>>> import numpy as np
>>> import numpy.linalg as la
>>> np.set_printoptions(precision=2, suppress=True, linewidth=140)
>>> M = np.load("data.npy")
>>> print(M)
[[-0.94 -0.35]
 [-0.35  0.94]]
>>> print(round(float(la.det(M.T)), 2))
-1.0
>>> print(np.kron(np.eye(2, dtype=int), M))
[[-0.94 -0.35 -0.   -0.  ]
 [-0.35  0.94 -0.    0.  ]
 [-0.   -0.   -0.94 -0.35]
 [-0.    0.   -0.35  0.94]]
>>> print(np.einsum("ii->", M))
0.0
>>> print(np.round(M.T @ M, 2) + 0)
[[1. 0.]
 [0. 1.]]
>>> print(round(M[:, 0] @ M[:, 1], 2))
0.0
>>> print(la.pinv(M))
[[-0.94 -0.35]
 [-0.35  0.94]]
>>> O, R = la.qr(M)
>>> print(np.round(O.T @ O, 2) + 0)
[[1. 0.]
 [0. 1.]]
>>> print(np.round(abs(R[0, 0]), 2), round(float(la.norm(M[:, 0])), 2))
1.0 1.0
>>> print(M.reshape(2, -1))
[[-0.94 -0.35]
 [-0.35  0.94]]
>>> t3 = M.reshape(2, 2, -1)
>>> print(np.einsum("ihd,ihd->ih", t3, t3))
[[0.88 0.12]
 [0.12 0.88]]
>>> print(t3.sum(axis=1))
[[-1.29]
 [ 0.59]]
>>> E = np.array([[-1.0, 1.0, 1.0, 1.0],
...     [1.0, -1.0, 1.0, 1.0],
...     [1.0, 1.0, -1.0, 1.0],
...     [1.0, 1.0, 1.0, -1.0]])
>>> O, R = la.qr(E)
>>> print(np.trace(O @ O.T))
4.0
>>> print(R.round(2) + 0)
[[ 2.  0.  0.  0.]
 [ 0.  2.  0.  0.]
 [ 0.  0. -2.  0.]
 [ 0.  0.  0. -2.]]
>>> print(np.round(O.T @ O, 2) + 0)
[[1. 0. 0. 0.]
 [0. 1. 0. 0.]
 [0. 0. 1. 0.]
 [0. 0. 0. 1.]]
>>> print(np.allclose(R.T @ R, E.T @ E))
True
>>> w, vecs = la.eig(E)
>>> print(np.sort(la.eigvals(la.inv(E))))
[-0.5 -0.5 -0.5  0.5]
>>> vec = np.array([7, 1, 7, 5])
>>> target = E @ vec
>>> b, lr = np.zeros(4), 1 / la.norm(E, 2) ** 2
>>> for i in range(150):
...     b -= lr * E.T @ (E @ b - target)
...     if i % 50 == 0: print(i, round(la.norm(E @ b - target), 2))
... 
0 0.0
50 0.0
100 0.0
>>> print(b)
[7. 1. 7. 5.]
>>> print(round(float(la.cond(E)), 2))
1.0
>>> feats = np.load("arr.npy")
>>> print(feats)
[[-0.97 -0.24  0.02]
 [ 0.24 -0.97  0.09]
 [ 0.    0.1   1.  ]]
>>> rng = np.random.default_rng(941)
>>> z = rng.permutation(3)
>>> print(z)
[2 0 1]
>>> M2 = feats[z][:, z]
>>> print(M2)
[[ 1.    0.    0.1 ]
 [ 0.02 -0.97 -0.24]
 [ 0.09  0.24 -0.97]]
>>> vec = np.array([3, 5, 4])
>>> target = feats @ vec
>>> print(target)
[-4.02 -3.73  4.46]
>>> print(np.round(la.solve(feats, feats[:, 1]), 2) + 0)
[0. 1. 0.]
>>> print(la.solve(feats, target + feats[:, 2]))
[3. 5. 5.]
>>> vec = np.array([3, 2, 0])
>>> print(np.round(la.det(feats), 2))
1.0
>>> print(3 - la.matrix_rank(feats - np.eye(3), tol=1e-8))
1
>>> print(la.svd(feats, compute_uv=False))
[1. 1. 1.]
>>> print(la.pinv(feats))
[[-0.97  0.24  0.  ]
 [-0.24 -0.97  0.1 ]
 [ 0.02  0.09  1.  ]]
>>> print(np.round(feats.T @ feats, 2) + 0)
[[1. 0. 0.]
 [0. 1. 0.]
 [0. 0. 1.]]
>>> t = np.radians(30)
>>> R = np.eye(3)
>>> R[0, 0] = R[2, 2] = np.cos(t)
>>> R[0, 2], R[2, 0] = -np.sin(t), np.sin(t)
>>> print(R)
[[ 0.87  0.   -0.5 ]
 [ 0.    1.    0.  ]
 [ 0.5   0.    0.87]]
>>> M2 = feats @ R.T
>>> print(la.svd(feats, compute_uv=False), la.svd(M2, compute_uv=False))
[1. 1. 1.] [1. 1. 1.]
>>> print(np.abs(M2 - feats).max(axis=0))
[0.5  0.   0.49]
>>> print(np.allclose(feats @ feats.T, M2 @ M2.T))
True
>>> print(np.allclose(la.norm(feats, axis=1), la.norm(M2, axis=1)))
True
>>> W0 = np.load("case2.npy")
>>> print(W0)
[[ 1.17  0.54  1.97  0.64]
 [-3.8  -1.99 -6.02 -2.13]
 [ 2.04  1.54  3.44  1.17]
 [ 0.36  0.51  0.6   0.35]
 [-2.05 -0.65 -2.49 -1.26]
 [-0.78 -0.46 -0.96 -0.41]
 [ 3.96  1.85  5.94  2.43]
 [-3.45 -1.75 -5.57 -2.21]
 [ 1.58  0.93  3.15  1.09]
 [ 1.84  1.23  2.66  0.73]]
>>> Xs = W0 - W0.mean(axis=0)
>>> vecs = la.svd(Xs)[2][:1]
>>> M2 = Xs - Xs @ vecs.T @ vecs
>>> print(np.diag(vecs.T @ vecs))
[0.25 0.07 0.6  0.09]
>>> print([round(float(x), 2) for x in la.svd(W0, compute_uv=False)[:3]])
[15.4, 0.8, 0.56]
>>> print(np.argsort(-la.norm(W0, axis=0).round(6), kind="stable")[:3])
[2 0 3]
>>> print(la.matrix_rank(W0, rtol=0.1))
1
>>> M2 = np.c_[W0[:, :2] @ np.array([[2, 1], [1, -3]]), np.array([-1, 1, -1, -2, 0, 0, -2, -1, 2, 1])]
>>> print(M2)
[[ 2.88 -0.45 -1.  ]
 [-9.59  2.17  1.  ]
 [ 5.62 -2.58 -1.  ]
 [ 1.23 -1.17 -2.  ]
 [-4.75 -0.1   0.  ]
 [-2.02  0.6   0.  ]
 [ 9.77 -1.59 -2.  ]
 [-8.65  1.8  -1.  ]
 [ 4.09 -1.21  2.  ]
 [ 4.91 -1.85  1.  ]]
>>> print(la.matrix_rank(np.c_[W0, M2]))
5
>>> print(la.norm(la.qr(W0)[0].T @ M2, axis=0) ** 2 / ((M2 ** 2).sum(axis=0) + 1e-12))
[1.   1.   0.26]
>>> print(np.round(la.norm(M2 - W0 @ la.lstsq(W0, M2)[0], axis=0), 2) + 0)
[0.   0.   3.55]
>>> z = W0[:, 3] > np.median(W0[:, 3])
>>> r0 = W0[z].mean(axis=0) - W0[~z].mean(axis=0)
>>> print(r0)
[4.06 2.09 6.32 2.34]
>>> print((((W0 - W0.mean(axis=0)) @ r0 > 0) == z).mean())
0.9
>>> print(np.argsort(-np.abs(r0).round(6), kind="stable"))
[2 0 3 1]
>>> left, sig, vt = la.svd(W0)
>>> print(np.argmax(sig[:-1] / (sig[1:] + 1e-6)) + 1)
1
>>> M2 = left[:, :1] @ np.diag(sig[:1]) @ vt[:1]
>>> print(la.matrix_rank(W0, rtol=0.05))
2
>>> print(round(la.norm(W0 - M2, 2), 2), np.round(sig[1], 2))
0.8 0.8
>>> m1 = np.loadtxt("test14.csv", delimiter=",")
>>> print(m1)
[[0.15 0.05 0.25 0.25 0.05]
 [0.05 0.02 0.08 0.08 0.02]
 [0.25 0.08 0.41 0.41 0.08]
 [0.25 0.08 0.41 0.41 0.08]
 [0.05 0.02 0.08 0.08 0.02]]
>>> print(np.argsort(-la.norm(m1, axis=0).round(6), kind="stable")[:3])
[2 3 0]
>>> print(la.cond(m1) > 100)
True
>>> arr = np.load("out1.npy")
>>> print(arr)
[[9. 4. 0.]
 [4. 9. 0.]
 [0. 0. 5.]]
>>> # 2 groups of indices that never mix
>>> M2 = arr[0, 0] * arr[1:] - np.outer(arr[1:, 0], arr[0])
>>> print(M2)
[[ 0. 65.  0.]
 [ 0.  0. 45.]]
>>> print(arr[:, 0] / arr[0, 0])
[1.   0.44 0.  ]
>>> vec = np.array([1, 1, 2])
>>> print(np.sign((arr @ vec).round(6)))
[1. 1. 1.]
>>> print(arr * vec)
[[ 9.  4.  0.]
 [ 4.  9.  0.]
 [ 0.  0. 10.]]
>>> print(arr @ np.eye(3)[1])
[4. 9. 0.]
>>> print(arr @ vec)
[13. 13. 10.]
>>> print(arr @ np.ones(3))
[13. 13.  5.]
>>> print((arr @ vec).argmax())
0
>>> print(la.norm(arr @ vec) <= la.norm(arr, 2) * la.norm(vec) + 1e-9)
True
>>> vec = np.ones(3)
>>> for _ in range(5):
...     vec = arr @ vec
...     vec /= la.norm(vec)
...     print(round(vec @ arr @ vec, 2))
... 
12.45
12.91
12.99
13.0
13.0
>>> print(round(la.eigvalsh(arr)[-1], 2))
13.0
